$ ipython --no-banner

In [1]: import numpy as np

In [2]: from numpy import linalg as LA

In [3]: np.set_printoptions(suppress=True, linewidth=160)

In [4]: mat = np.loadtxt("run11.csv", delimiter=",")

In [5]: mat
Out[5]: 
array([[-1., -3.,  0.],
       [-3.,  1., -3.],
       [ 0., -3.,  1.]])

In [6]: W1 = np.array([[0, 4, 1], [9, 7, 7], [7, 4, 7]])

In [7]: c = np.array([-1, 2, 1])

In [8]: hid = np.maximum(mat @ W1 + c, 0)

In [9]: LA.matrix_rank(hid)
Out[9]: np.int64(0)

In [10]: basis = np.array([[0, 1], [-1, 2], [-1, 0]])

In [11]: W1 @ basis
Out[11]: 
array([[ -5,   8],
       [-14,  23],
       [-11,  15]])

In [12]: hid @ basis
Out[12]: 
array([[0., 0.],
       [0., 0.],
       [0., 0.]])

In [13]: r0 = np.array([-1, 3, 2])

In [14]: np.array([np.convolve(row, r0, "same") for row in mat])
Out[14]: 
array([[  0., -11.,  -6.],
       [-10.,   0.,  -7.],
       [  3., -10.,  -3.]])

In [15]: np.cross(mat[0, :3], mat[2, :3])
Out[15]: array([-3.,  1.,  3.])

In [16]: round(LA.eigvalsh(mat).min(), 2)
Out[16]: np.float64(-3.92)

In [17]: np.argsort(-LA.norm(mat, axis=0).round(6), kind="stable")[:3]
Out[17]: array([1, 0, 2])

In [18]: M2 = mat / np.sqrt((mat ** 2).mean(axis=1, keepdims=True))

In [19]: LA.matrix_rank(M2) == LA.matrix_rank(mat)
Out[19]: np.True_

In [20]: LA.matrix_rank(mat - mat.mean(axis=1, keepdims=True))
Out[20]: np.int64(2)

In [21]: M2[0].round(2)
Out[21]: array([-0.55, -1.64,  0.  ])

In [22]: np.round(mat - mat.mean(axis=1, keepdims=True), 2)
Out[22]: 
array([[ 0.33, -1.67,  1.33],
       [-1.33,  2.67, -1.33],
       [ 0.67, -2.33,  1.67]])

In [23]: A = np.loadtxt("x.csv", delimiter=",")

In [24]: A
Out[24]: 
array([[ 0.89,  0.97, -0.79, -0.41],
       [ 0.25, -0.73, -0.52,  0.71],
       [ 0.97,  1.  ,  0.62, -0.66],
       [-0.29, -0.76,  0.15,  0.49],
       [-0.6 , -1.  , -0.91,  0.94],
       [ 0.06, -0.54,  0.52,  0.59],
       [ 0.56,  0.18,  0.12,  0.5 ],
       [-0.8 , -0.78,  0.03, -0.29],
       [-0.31,  0.86,  1.  , -0.58],
       [-0.97, -0.72, -0.24, -0.9 ],
       [-0.45,  0.74,  0.99, -0.6 ],
       [-1.  , -0.79,  0.26, -0.99],
       [-1.  , -1.  , -0.15,  0.52],
       [-0.9 , -0.98, -0.64,  0.24],
       [-0.83, -0.96, -0.45,  0.18],
       [ 0.58, -1.  , -0.67,  1.  ],
       [ 0.99,  0.9 ,  0.29,  0.92],
       [ 0.06, -0.79,  0.09,  0.74],
       [-0.79,  0.54,  0.67, -0.89],
       [ 0.77,  0.95,  0.09, -0.39],
       [-0.87,  0.58, -0.18, -0.96],
       [-0.74,  0.94,  0.74, -0.98],
       [ 0.46,  0.99,  0.9 , -0.86],
       [-0.94, -1.  ,  0.69,  0.77],
       [ 0.99,  1.  , -0.03, -0.97]])

In [25]: Ac = A - A.mean(axis=0)

In [26]: U, sigma, Vh = LA.svd(Ac, full_matrices=False)

In [27]: np.searchsorted(np.cumsum(sigma ** 2) / (sigma ** 2).sum(), 0.9) + 1
Out[27]: np.int64(3)

In [28]: np.round(sigma ** 2 / (sigma ** 2).sum(), 2)
Out[28]: array([0.56, 0.3 , 0.11, 0.03])

In [29]: (np.sign(U[:, 0]) == np.sign(U[0, 0])).astype(int)
Out[29]: array([1, 0, 1, 0, 0, 0, 1, 0, 1, 0, 1, 0, 0, 0, 0, 0, 1, 0, 1, 1, 1, 1, 1, 0, 1])

In [30]: np.round(Ac.mean(axis=0), 2) + 0
Out[30]: array([0., 0., 0., 0.])

In [31]: sigma.round(2)
Out[31]: array([5.42, 3.93, 2.37, 1.3 ])

In [32]: data = np.loadtxt("layer13.csv", delimiter=",")

In [33]: data.round(2)
Out[33]: 
array([[0.23, 0.17, 0.23, 0.17, 0.2 ],
       [0.23, 0.27, 0.17, 0.17, 0.17],
       [0.06, 0.27, 0.27, 0.18, 0.21],
       [0.18, 0.2 , 0.2 , 0.25, 0.18],
       [0.16, 0.19, 0.1 , 0.29, 0.26]])

In [34]: np.round(np.poly(data), 2) + 0
Out[34]: array([ 1.  , -1.28,  0.32, -0.05,  0.  ,  0.  ])

In [35]: round(LA.det(2 * data), 2), round(float(LA.det(data)), 2)
Out[35]: (np.float64(0.0), 0.0)

In [36]: round(float(LA.eigvals(data).sum().real), 2)
Out[36]: 1.28

In [37]: np.round(LA.eigvals(data), 2)
Out[37]: array([1.  +0.j  , 0.05+0.11j, 0.05-0.11j, 0.09+0.03j, 0.09-0.03j])
